$ python3 -q
>>> import numpy as np
>>> import numpy.linalg as la
>>> np.set_printoptions(precision=2, suppress=True, linewidth=100)
>>> def tidy(a):
...     return np.round(a, 2) + 0
... 
>>> X = np.array([[2, 0, 4, 5, 0, 1, 4, 2, 5, 2, 0, 4, 3, 2],
...     [5, 0, 1, 0, 0, 2, 2, 5, 5, 3, 1, 0, 3, 0],
...     [4, 2, 2, 0, 1, 5, 5, 5, 1, 5, 3, 2, 1, 1],
...     [2, 1, 1, 5, 5, 2, 4, 0, 1, 0, 1, 2, 5, 2],
...     [5, 3, 5, 3, 5, 3, 1, 5, 1, 1, 5, 4, 0, 0],
...     [5, 0, 0, 5, 0, 4, 5, 0, 2, 5, 1, 1, 3, 1],
...     [3, 1, 2, 4, 4, 2, 3, 0, 5, 5, 5, 2, 5, 1],
...     [1, 3, 5, 3, 5, 5, 4, 3, 5, 4, 1, 0, 0, 4]])
>>> X
array([[2, 0, 4, 5, 0, 1, 4, 2, 5, 2, 0, 4, 3, 2],
       [5, 0, 1, 0, 0, 2, 2, 5, 5, 3, 1, 0, 3, 0],
       [4, 2, 2, 0, 1, 5, 5, 5, 1, 5, 3, 2, 1, 1],
       [2, 1, 1, 5, 5, 2, 4, 0, 1, 0, 1, 2, 5, 2],
       [5, 3, 5, 3, 5, 3, 1, 5, 1, 1, 5, 4, 0, 0],
       [5, 0, 0, 5, 0, 4, 5, 0, 2, 5, 1, 1, 3, 1],
       [3, 1, 2, 4, 4, 2, 3, 0, 5, 5, 5, 2, 5, 1],
       [1, 3, 5, 3, 5, 5, 4, 3, 5, 4, 1, 0, 0, 4]])
>>> Y = X / la.norm(X, axis=1, keepdims=True)
>>> cov = Y @ Y.T
>>> np.argwhere(np.triu(np.abs(cov) > 0.95, 1))
array([], shape=(0, 2), dtype=int64)
>>> tidy(np.degrees(np.arccos(np.clip(cov[3, 1], -1, 1))))
np.float64(65.7)
>>> Y = X / np.sqrt((X ** 2).mean(axis=1, keepdims=True))
>>> la.matrix_rank(Y) == la.matrix_rank(X)
np.True_
>>> la.matrix_rank(X - X.mean(axis=1, keepdims=True))
np.int64(8)
>>> m1 = np.array([[-0.2, -1.5, 0.9, -0.5, 1.3, -0.9, 0.1, 0.5, 0.4],
...     [1.2, -1.0, -1.8, -0.7, 0.8, 0.4, 2.5, 1.5, 0.2],
...     [0.6, 0.9, 0.7, 0.4, -0.9, -0.7, 0.6, 0.6, -0.2],
...     [-0.3, -0.1, 0.7, 0.5, 0.1, 1.4, 0.4, 0.3, 0.5],
...     [-0.4, 0.0, -1.5, -1.6, 0.1, -1.3, 0.1, -0.5, -0.6]])
>>> m1[:, 7] *= 20
>>> m1
array([[ -0.2,  -1.5,   0.9,  -0.5,   1.3,  -0.9,   0.1,  10. ,   0.4],
       [  1.2,  -1. ,  -1.8,  -0.7,   0.8,   0.4,   2.5,  30. ,   0.2],
       [  0.6,   0.9,   0.7,   0.4,  -0.9,  -0.7,   0.6,  12. ,  -0.2],
       [ -0.3,  -0.1,   0.7,   0.5,   0.1,   1.4,   0.4,   6. ,   0.5],
       [ -0.4,   0. ,  -1.5,  -1.6,   0.1,  -1.3,   0.1, -10. ,  -0.6]])
>>> W = np.array([[8, 2, 2],
...     [3, 5, 1],
...     [4, 4, -8],
...     [-1, 4, 5],
...     [7, 8, -2],
...     [1, 3, -5],
...     [-7, -8, 1],
...     [-6, -6, -3],
...     [5, 7, 3]])
>>> beta = np.array([0, 1, 0])
>>> H = np.maximum(m1 @ W + beta, 0)
>>> H
array([[ 0. ,  0. ,  0. ],
       [ 0. ,  0. ,  0. ],
       [ 0. ,  0. ,  0. ],
       [ 0. ,  0. ,  0. ],
       [48.1, 39.7, 37.8]])
>>> la.matrix_rank(H)
np.int64(1)
>>> basis = np.array([[2, 2, -2], [7, 5, -4], [-3, -4, -5]])
>>> (H @ basis).round(6).argmax(axis=1)
array([0, 0, 0, 0, 0])
>>> W @ basis
array([[ 24,  18, -34],
       [ 38,  27, -31],
       [ 60,  60,  16],
       [ 11,  -2, -39],
       [ 76,  62, -36],
       [ 38,  37,  11],
       [-73, -58,  41],
       [-45, -30,  51],
       [ 50,  33, -53]])
>>> left, sigma, vt = la.svd(m1)
>>> tidy(sigma)
array([35.91,  3.51,  2.54,  2.15,  0.67])
>>> Y = left[:, :1] @ np.diag(sigma[:1]) @ vt[:1]
>>> tidy(la.norm(m1 - Y) / la.norm(m1))
np.float64(0.13)
>>> tidy(np.abs(m1 - Y).max())
np.float64(1.64)
>>> la.matrix_rank(m1, rtol=0.1)
np.int64(1)
>>> la.cond(m1) > 100
np.False_
>>> Y = np.array([[3, 2],
...     [1, 2],
...     [2, 2],
...     [1, 3],
...     [1, 0],
...     [2, 3],
...     [2, 1],
...     [1, 1],
...     [0, 1]])
>>> tidy(Y.T @ m1.T)
array([[  8.9,  34.9,  15.4,  10.6, -18.1],
       [  4.7,  28.6,  15.9,  13.2, -23. ]])
>>> tidy(m1 @ Y)
array([[  8.9,   4.7],
       [ 34.9,  28.6],
       [ 15.4,  15.9],
       [ 10.6,  13.2],
       [-18.1, -23. ]])
>>> np.vstack([m1, Y.T]).shape
(7, 9)
>>> u, v = m1[2], m1[4]
>>> tidy(u @ u)
np.float64(147.52)
>>> pr = (u @ v) / (u @ u) * u
>>> tidy(la.norm(u + v) ** 2 + la.norm(u - v) ** 2)
np.float64(509.12)
>>> tidy((v - pr) @ u)
np.float64(0.0)
>>> la.matrix_rank(np.outer(u, v))
np.int64(1)
>>> tidy(pr)
array([-0.49, -0.74, -0.57, -0.33,  0.74,  0.57, -0.49, -9.84,  0.16])
>>> M = np.load("case13.npy")
>>> M
array([[ 2,  0,  0,  0,  0,  0,  0,  0,  0,  0,  0,  0,  0],
       [ 1, -2,  0,  0,  0,  0,  0,  0,  0,  0,  0,  0,  0],
       [-2,  1, -3,  0,  0,  0,  0,  0,  0,  0,  0,  0,  0],
       [-2,  0, -2, -2,  0,  0,  0,  0,  0,  0,  0,  0,  0],
       [-2,  0,  1,  3, -3,  0,  0,  0,  0,  0,  0,  0,  0],
       [ 3,  2, -1, -3,  2,  3,  0,  0,  0,  0,  0,  0,  0],
       [ 3, -1, -1,  1,  3, -3, -2,  0,  0,  0,  0,  0,  0],
       [ 3, -3,  1, -1, -2,  3,  3,  0,  0,  0,  0,  0,  0],
       [ 2,  0, -2,  0, -1, -2, -2,  2,  1,  0,  0,  0,  0],
       [ 0,  3,  0,  1,  3, -3,  0, -2,  3, -3,  0,  0,  0],
       [-1, -3,  3, -3,  3, -2,  0,  2, -3,  2,  1,  0,  0],
       [ 3, -1,  2,  0,  3,  1,  0,  2,  3, -3,  3,  0,  0],
       [ 1,  3, -3, -1, -3,  2,  1, -2, -3,  2, -3, -2,  3]])
>>> rank = la.matrix_rank(M)
>>> rank
np.int64(12)
>>> null = la.svd(M)[2][rank:].T
>>> null.shape
(13, 1)
>>> [int(la.matrix_rank(M[:, :j + 1])) for j in range(13)]
[1, 2, 3, 4, 5, 6, 7, 8, 9, 10, 11, 12, 12]
>>> tidy(M @ null)
array([[0.],
       [0.],
       [0.],
       [0.],
       [0.],
       [0.],
       [0.],
       [0.],
       [0.],
       [0.],
       [0.],
       [0.],
       [0.]])
>>> la.matrix_rank(M.T @ M), la.matrix_rank(M @ M.T)
(np.int64(12), np.int64(12))
>>> [int(la.matrix_rank(M[:i])) for i in range(1, len(M) + 1)]
[1, 2, 3, 4, 5, 6, 7, 7, 8, 9, 10, 11, 12]
>>> [int(la.matrix_rank(np.delete(M, i, axis=0))) for i in range(13)]
[12, 12, 12, 12, 12, 12, 12, 12, 11, 11, 11, 11, 11]
>>> np.allclose(M @ null, 0)
True
